$ python3 -q
>>> import numpy as np
>>> import numpy.linalg as la
>>> np.set_printoptions(precision=1, suppress=True, linewidth=160)
>>> tidy = lambda a: np.round(a, 1) + 0
>>> E = np.loadtxt("layer4.csv", delimiter=",")
>>> E
array([[-1.,  0.,  0.,  0.,  0.],
       [ 0.,  1.,  0.,  0.,  0.],
       [ 0.,  2.,  1.,  0.,  0.],
       [ 2., -2., -1., -2.,  0.],
       [-1.,  2., -1.,  2., -2.]])
>>> hat = np.triu(np.array([[0, 0, 2, 3, 3],
...     [0, 2, 0, 0, 1],
...     [1, 0, 3, 2, 0],
...     [0, 1, 3, 1, 0],
...     [2, 3, 3, 1, 2]]), 1) + np.eye(5)
>>> Y = hat @ E @ la.inv(hat)
>>> tidy(la.det(Y))
np.float64(-4.0)
>>> la.matrix_rank(Y)
np.int64(5)
>>> Y = E / la.norm(E, axis=1, keepdims=True)
>>> gram = Y @ Y.T
>>> np.argwhere(np.triu(np.abs(gram) > 0.95, 1))
array([], shape=(0, 2), dtype=int64)
>>> tidy(gram[4])
array([ 0.3,  0.5,  0.4, -0.7,  1. ])
>>> tidy(gram)
array([[ 1. ,  0. ,  0. , -0.6,  0.3],
       [ 0. ,  1. ,  0.9, -0.6,  0.5],
       [ 0. ,  0.9,  1. , -0.6,  0.4],
       [-0.6, -0.6, -0.6,  1. , -0.7],
       [ 0.3,  0.5,  0.4, -0.7,  1. ]])
>>> Y = np.array([[5, 3, 1], [4, 4, 3], [2, 5, 2], [4, 5, 1], [4, 3, 0]])
>>> Y.T @ E.T
array([[ -5.,   4.,  10.,  -8.,   1.],
       [ -3.,   4.,  13., -17.,   4.],
       [ -1.,   3.,   8.,  -8.,   5.]])
>>> Y @ E
Traceback (most recent call last):
  File "<python-input-17>", line 1, in <module>
    Y @ E
    ~~^~~
ValueError: matmul: Input operand 1 has a mismatch in its core dimension 0, with gufunc signature (n?,k),(k,m?)->(n?,m?) (size 5 is different from 3)
>>> la.matrix_rank(E @ Y)
np.int64(3)
>>> la.matrix_rank(np.vstack([E, Y.T]))
np.int64(5)
>>> np.einsum("ik,kj->ij", E, Y)
array([[ -5.,  -3.,  -1.],
       [  4.,   4.,   3.],
       [ 10.,  13.,   8.],
       [ -8., -17.,  -8.],
       [  1.,   4.,   5.]])
>>> np.einsum("ik,kj->ji", E, Y)
array([[ -5.,   4.,  10.,  -8.,   1.],
       [ -3.,   4.,  13., -17.,   4.],
       [ -1.,   3.,   8.,  -8.,   5.]])
>>> E @ Y
array([[ -5.,  -3.,  -1.],
       [  4.,   4.,   3.],
       [ 10.,  13.,   8.],
       [ -8., -17.,  -8.],
       [  1.,   4.,   5.]])
>>> np.einsum("ij->j", E)
array([ 0.,  3., -1.,  0., -2.])
>>> mat = np.load("arr.npy")
>>> mat
array([[ 0.7, -0.2,  0.3,  2.3,  0.7],
       [-0.3, -0.2, -0.8, -1.9,  0.1],
       [ 1.8, -0.3, -0.3, -0.1,  0.5],
       [-1.7, -3.2, -4.2, -2.8,  4.6],
       [ 2.7,  0.3, -0.3, -0.7, -0.7],
       [-0.8, -2.1, -4.1, -6.7,  1.5],
       [ 1.6,  3.8,  5.4,  4.5, -5. ],
       [-2.2, -0.2,  0.5,  3.1,  1.4],
       [ 3.7,  4.6,  6.3,  5. , -6.4],
       [-0.9,  0.4,  1.7,  4.4,  0.3],
       [ 2.1, -0.8, -2.5, -6.8, -0.6],
       [ 2.5,  0. , -0.9, -2.7, -0.8],
       [-3.7, -1.8, -1.6,  0.9,  3.3],
       [ 1.3,  4. ,  5.3,  4.4, -5. ],
       [-1.9,  1.7,  3.2,  5.7, -0.9],
       [ 1.5, -0.1, -0.8, -2.4, -0.3],
       [-4. , -1.9, -1.6,  1. ,  3.1],
       [ 1.1,  1.7,  1.8,  0. , -2.7],
       [-3.1,  0.8,  2.1,  4.4,  0. ],
       [ 0.1, -1.2, -2.7, -5.6,  0.7],
       [ 4.2,  2.4,  2.4,  1.1, -3.4],
       [-1.9, -3.2, -4. , -2.9,  4.3],
       [ 6.2,  2.4,  1.8, -1.9, -4.5],
       [-1.4, -3.2, -5.3, -7.7,  3.2],
       [-1.8,  1.9,  4. ,  7.5, -1.1],
       [ 6.2,  2.4,  1.8, -2. , -4.5]])
>>> z = mat[:, 1] > np.median(mat[:, 1])
>>> u = mat[z].mean(axis=0) - mat[~z].mean(axis=0)
>>> z.astype(int)
array([0, 0, 0, 0, 1, 0, 1, 0, 1, 1, 0, 1, 0, 1, 1, 0, 0, 1, 1, 0, 1, 0, 1, 0, 1, 1])
>>> vec = np.array([-2, 2, 2, -2, 3])
>>> y = mat @ vec
>>> tidy(la.solve(mat.T @ mat, mat.T @ y))
array([-2.,  2.,  2., -2.,  3.])
>>> tidy(y)
array([ -3.7,   2.7,  -3.1,   8. ,  -6.1,   7.1,  -8.8,   3. , -14.8,  -1.9,   1. ,  -3.8,   8.7,  -7.8,  -0.5,  -0.9,   8.3,  -3.3,   3.2,   5.3, -11.2,
         8.1, -13.7,  10.8,  -2.9, -13.5])
>>> rng = np.random.default_rng(1642)
>>> y = y + 0.1 * rng.normal(size=26)
>>> tidy(y)
array([ -3.7,   2.6,  -3. ,   7.8,  -6.2,   7.1,  -9. ,   3. , -14.7,  -1.8,   1.1,  -3.8,   8.9,  -7.7,  -0.6,  -0.8,   8.2,  -3.3,   3.2,   5.4, -11.3,
         8.1, -13.6,  10.7,  -3. , -13.4])
>>> b, *_ = la.lstsq(mat, y)
>>> b.round()
array([-2.,  2.,  2., -2.,  3.])
>>> tidy(b)
array([-2. ,  2. ,  2.1, -2.1,  3.1])
>>> hat = mat @ la.solve(mat.T @ mat, mat.T)
>>> tidy(la.eigvalsh(hat))
array([0., 0., 0., 0., 0., 0., 0., 0., 0., 0., 0., 0., 0., 0., 0., 0., 0., 0., 0., 0., 0., 1., 1., 1., 1., 1.])
>>> tidy(np.trace(hat))
np.float64(5.0)
>>> np.allclose(hat @ hat, hat)
True
>>> left, sig, Vh = la.svd(mat)
>>> np.argmax(sig[:-1] / (sig[1:] + 1e-6)) + 1
np.int64(3)
>>> Y = left[:, :3] @ np.diag(sig[:3]) @ Vh[:3]
>>> tidy(np.abs(mat - Y).max())
np.float64(0.2)
>>> vec = np.array([3, 0, -2, -2, 0])
>>> h1 = np.maximum(mat @ vec, 0)
>>> tidy(h1)
array([ 0. ,  4.5,  6.2,  8.9, 10.1, 19.2,  0. ,  0. ,  0. ,  0. , 24.9, 14.7,  0. ,  0. ,  0. , 10.9,  0. ,  0. ,  0. , 16.9,  5.6,  8.1, 18.8, 21.8,  0. ,
       19. ])
>>> mat * (h1 > 1e-9)[:, None]
array([[ 0. , -0. ,  0. ,  0. ,  0. ],
       [-0.3, -0.2, -0.8, -1.9,  0.1],
       [ 1.8, -0.3, -0.3, -0.1,  0.5],
       [-1.7, -3.2, -4.2, -2.8,  4.6],
       [ 2.7,  0.3, -0.3, -0.7, -0.7],
       [-0.8, -2.1, -4.1, -6.7,  1.5],
       [ 0. ,  0. ,  0. ,  0. , -0. ],
       [-0. , -0. ,  0. ,  0. ,  0. ],
       [ 0. ,  0. ,  0. ,  0. , -0. ],
       [-0. ,  0. ,  0. ,  0. ,  0. ],
       [ 2.1, -0.8, -2.5, -6.8, -0.6],
       [ 2.5,  0. , -0.9, -2.7, -0.8],
       [-0. , -0. , -0. ,  0. ,  0. ],
       [ 0. ,  0. ,  0. ,  0. , -0. ],
       [-0. ,  0. ,  0. ,  0. , -0. ],
       [ 1.5, -0.1, -0.8, -2.4, -0.3],
       [-0. , -0. , -0. ,  0. ,  0. ],
       [ 0. ,  0. ,  0. ,  0. , -0. ],
       [-0. ,  0. ,  0. ,  0. ,  0. ],
       [ 0.1, -1.2, -2.7, -5.6,  0.7],
       [ 4.2,  2.4,  2.4,  1.1, -3.4],
       [-1.9, -3.2, -4. , -2.9,  4.3],
       [ 6.2,  2.4,  1.8, -1.9, -4.5],
       [-1.4, -3.2, -5.3, -7.7,  3.2],
       [-0. ,  0. ,  0. ,  0. , -0. ],
       [ 6.2,  2.4,  1.8, -2. , -4.5]])
>>> tidy(np.tanh(mat @ vec))
array([-1. ,  1. ,  1. ,  1. ,  1. ,  1. , -1. , -1. , -1. , -1. ,  1. ,  1. , -1. , -1. , -1. ,  1. , -1. , -0.3, -1. ,  1. ,  1. ,  1. ,  1. ,  1. , -1. ,
        1. ])
>>> np.flatnonzero(h1 > 1e-9)
array([ 1,  2,  3,  4,  5, 10, 11, 15, 19, 20, 21, 22, 23, 25])
>>> tidy(np.maximum(mat @ (3 * vec), 0))
array([ 0. , 13.5, 18.6, 26.7, 30.3, 57.6,  0. ,  0. ,  0. ,  0. , 74.7, 44.1,  0. ,  0. ,  0. , 32.7,  0. ,  0. ,  0. , 50.7, 16.8, 24.3, 56.4, 65.4,  0. ,
       57. ])
>>> K = np.loadtxt("run8.csv", delimiter=",")
>>> K
array([[ 0.7,  0.8, -2.2, -0.5,  2.4, -1. ],
       [-0.7, -0.1,  0.9, -0.7, -0.7, -1.6],
       [-0.5, -0.3,  0.4, -0.1,  1. , -0.3],
       [ 0. ,  0. ,  0.2, -0.7, -0.4,  0. ],
       [-0.5,  0.3,  1.1, -1.1, -0.5,  0.4],
       [-0.4,  0.9, -0.1,  0.8,  0.7, -0.7],
       [ 1.8, -0.4,  0.3, -2.7,  0.3,  1.4],
       [-1.7, -1.3, -0.4,  0.8,  0. ,  0.4],
       [-0.4,  1.1,  0.3, -0.5, -1.9,  0.2]])
>>> Y = np.array([[-6, 0, -5],
...     [0, 9, -5],
...     [5, 0, -5],
...     [-9, -1, -3],
...     [1, 6, -9],
...     [-3, -7, 6]])
>>> np.vstack([K, Y.T]).shape
(12, 6)
>>> tidy(np.einsum("ij->j", K))
array([-1.7,  1. ,  0.5, -4.7,  0.9, -1.2])
>>> z = rng.permutation(6)
>>> Y = K[:, z] * rng.choice([-1, 1], 6)
>>> Y
array([[-2.4, -2.2,  0.7, -1. ,  0.5, -0.8],
       [ 0.7,  0.9, -0.7, -1.6,  0.7,  0.1],
       [-1. ,  0.4, -0.5, -0.3,  0.1,  0.3],
       [ 0.4,  0.2,  0. ,  0. ,  0.7, -0. ],
       [ 0.5,  1.1, -0.5,  0.4,  1.1, -0.3],
       [-0.7, -0.1, -0.4, -0.7, -0.8, -0.9],
       [-0.3,  0.3,  1.8,  1.4,  2.7,  0.4],
       [-0. , -0.4, -1.7,  0.4, -0.8,  1.3],
       [ 1.9,  0.3, -0.4,  0.2,  0.5, -1.1]])
>>> left, _, Vh = la.svd(K.T @ Y)
>>> tidy(la.lstsq(K, Y)[0])
array([[ 0.,  0.,  1.,  0.,  0.,  0.],
       [ 0.,  0.,  0.,  0.,  0., -1.],
       [ 0.,  1.,  0.,  0.,  0.,  0.],
       [ 0.,  0.,  0.,  0., -1.,  0.],
       [-1.,  0.,  0.,  0.,  0.,  0.],
       [ 0.,  0.,  0.,  1.,  0.,  0.]])
>>> z
array([4, 2, 0, 5, 3, 1])
>>> tidy(left @ Vh)
array([[ 0.,  0.,  1.,  0.,  0.,  0.],
       [ 0.,  0.,  0.,  0.,  0., -1.],
       [ 0.,  1.,  0.,  0.,  0.,  0.],
       [ 0.,  0.,  0.,  0., -1.,  0.],
       [-1.,  0.,  0.,  0.,  0.,  0.],
       [ 0.,  0.,  0.,  1.,  0.,  0.]])
>>> Y = np.c_[K[:, :3] @ np.array([[2, 2, 3], [1, 1, 2], [2, 2, 0]]), np.array([4, 3, 1, 0, -4, 1, -2, -1, 2])]
>>> tidy(Y)
array([[-2.2, -2.2,  3.7,  4. ],
       [ 0.3,  0.3, -2.3,  3. ],
       [-0.5, -0.5, -2.1,  1. ],
       [ 0.4,  0.4,  0. ,  0. ],
       [ 1.5,  1.5, -0.9, -4. ],
       [-0.1, -0.1,  0.6,  1. ],
       [ 3.8,  3.8,  4.6, -2. ],
       [-5.5, -5.5, -7.7, -1. ],
       [ 0.9,  0.9,  1. ,  2. ]])
>>> la.matrix_rank(Y)
np.int64(3)
>>> tidy(la.norm(Y - K @ la.lstsq(K, Y)[0], axis=0))
array([0. , 0. , 0. , 3.1])
>>> vec = np.array([-7, 1, -7, -6, -4, -7])
>>> y = K @ vec
>>> tidy(la.lstsq(K, y)[0])
array([-7.,  1., -7., -6., -4., -7.])
>>> tidy(y)
array([11.7, 16.7, -0.9,  4.4,  1.9,  1.7, -9.9,  5.8, 11. ])
>>> y = y + 0.3 * rng.normal(size=9)
>>> tidy(y)
array([11.3, 17.2, -0.8,  4.1,  2. ,  2.1, -9.9,  6.2, 10.9])
>>> b, *_ = la.lstsq(K, y)
>>> tidy(la.norm(y - K @ b))
np.float64(0.6)
>>> tidy(K.T @ (y - K @ b))
array([0., 0., 0., 0., 0., 0.])
>>> b.round()
array([-7.,  1., -7., -6., -4., -7.])
>>> vec = np.array([4, 3, 2, 0, 4, 4])
>>> tidy(K @ np.ones(6))
array([ 0.2, -2.9,  0.2, -0.9, -0.3,  1.2,  0.7, -2.2, -1.2])
>>> la.norm(K @ vec) <= la.norm(K, 2) * la.norm(vec) + 1e-9
np.True_
>>> K @ np.eye(6)[4]
array([ 2.4, -0.7,  1. , -0.4, -0.5,  0.7,  0.3,  0. , -1.9])
>>> np.sign((K @ vec).round(6))
array([ 1., -1.,  1., -1.,  1.,  1.,  1., -1., -1.])
>>> X = np.load("test12.npy")
>>> X
array([[-3,  3, -3,  3],
       [-2,  0, -2,  0],
       [-3,  3, -3,  3],
       [-2,  0, -2,  0]])
>>> u, g = X[2], X[0]
>>> u @ g
np.int64(36)
>>> pr = (u @ g) / (u @ u) * u
>>> (g - pr) @ u
np.float64(0.0)
>>> np.outer(u, g)
array([[ 9, -9,  9, -9],
       [-9,  9, -9,  9],
       [ 9, -9,  9, -9],
       [-9,  9, -9,  9]])
>>> g - pr
array([0., 0., 0., 0.])
>>> data = np.eye(9, dtype=int)[rng.permutation(9)]
>>> data
array([[0, 0, 0, 0, 1, 0, 0, 0, 0],
       [0, 0, 0, 1, 0, 0, 0, 0, 0],
       [0, 1, 0, 0, 0, 0, 0, 0, 0],
       [1, 0, 0, 0, 0, 0, 0, 0, 0],
       [0, 0, 0, 0, 0, 0, 0, 0, 1],
       [0, 0, 1, 0, 0, 0, 0, 0, 0],
       [0, 0, 0, 0, 0, 0, 1, 0, 0],
       [0, 0, 0, 0, 0, 0, 0, 1, 0],
       [0, 0, 0, 0, 0, 1, 0, 0, 0]])
>>> z = rng.permutation(9)
>>> z
array([0, 4, 7, 3, 1, 6, 5, 8, 2])
>>> Y = data[z][:, z]
>>> tidy(la.det(Y)), tidy(la.det(data[z]))
(np.float64(1.0), np.float64(1.0))
>>> np.trace(Y)
np.int64(2)
>>> A = np.loadtxt("sample2.csv", delimiter=",")
>>> A
array([[ 1.,  0.,  1.,  0.],
       [ 0.,  2.,  0.,  2.],
       [ 1.,  0.,  5.,  0.],
       [ 0.,  2.,  0., 10.]])
>>> vals, V = la.eigh(A)
>>> vec = np.array([0, -5, 0, -3])
>>> vec @ A @ vec
np.float64(200.0)
>>> tidy(V * np.abs(vals) @ V.T)
array([[ 1.,  0.,  1.,  0.],
       [ 0.,  2.,  0.,  2.],
       [ 1.,  0.,  5.,  0.],
       [ 0.,  2.,  0., 10.]])
>>> tidy(vec @ A @ vec / (vec @ vec)), tidy(vals[0]), tidy(vals[-1])
(np.float64(5.9), np.float64(0.8), np.float64(10.5))
>>> tidy(V * np.sqrt(vals) @ V.T)
array([[0.9, 0. , 0.3, 0. ],
       [0. , 1.3, 0. , 0.4],
       [0.3, 0. , 2.2, 0. ],
       [0. , 0.4, 0. , 3.1]])
>>> W0 = np.load("out3.npy")
>>> W0
array([[  3.7,  -0.9,  -8.6,  -0.8],
       [  0.2,  -1.1,  -0.3,   0.7],
       [-17.4,   6.6,   2.1,  17.8],
       [  0.2,  -0.3,   4.9,  -3.8],
       [  5.1,  -0.7,  10.7,  -5.8],
       [  6.3,  -6.6,   0.9,  -8.3],
       [ 10.4,  -5.1,   2.3, -13.9],
       [ -5.7,  -0.3,   1.1,   1.4],
       [ -2.6,  -0.2,  -2.1,   0.6],
       [  2.7,   1.3, -14.3,   9.6],
       [  8.6,  -1.8,   7.4,  -9.9],
       [  3.5,   1.2,  -3. ,   1.1],
       [  4.1,  -0.1,  -3.5,   0.7],
       [  4. ,  -0.4,  -0.8,  -1.9],
       [  7.7,  -4.5,   4.3, -13.2],
       [ -0.6,  -0.5,   1.2,  -3.6],
       [  2.6,   1.8,  -1.5,  -2.6],
       [  7.9,  -0.6,   0.3,  -7.2],
       [ -2.8,   0.5,   4.3,   0.1],
       [ -1.7,  -0.8,   3.3,  -2.7],
       [ -4. ,  -0.9, -11.5,   5. ],
       [ -2. ,  -0.1,  -4.2,   1.8],
       [ -7.6,   1. ,  -7.9,  12.3],
       [  2.5,   1.6,   4.2,   2.3],
       [ -0.5,  -0.2,   4.2,  -2.4],
       [ -2.6,  -2.8,   8.4,  -7.2],
       [  8.4,  -3.7,   3.6, -10. ],
       [  2.8,   0.3,  -2.6,   1.5],
       [ -1.8,  -0.4,  -8.7,   2.6],
       [-10.4,   4.1,  -2. ,   9. ],
       [ -7.1,   4.1,   9.6,  -0.4],
       [  1.8,  -2.2,   6.6, -10. ],
       [  0. ,  -1. ,  -3. ,   1. ],
       [  1.2,  -4.9,   3.6, -10.1],
       [ -2.6,   0.1,  -3.7,   1.1],
       [  2.1,   4.1,  -1.3,   7.7]])
>>> cen = (W0 - W0.mean(axis=0)) / W0.std(axis=0)
>>> tidy(cen.std(axis=0))
array([1., 1., 1., 1.])
>>> b = la.lstsq(np.delete(cen, 3, axis=1), cen[:, 3])[0]
>>> tidy(1 - np.var(cen[:, 3] - np.delete(cen, 3, axis=1) @ b))
np.float64(0.9)
>>> tidy(b)
array([-0.3,  0.5, -0.4])
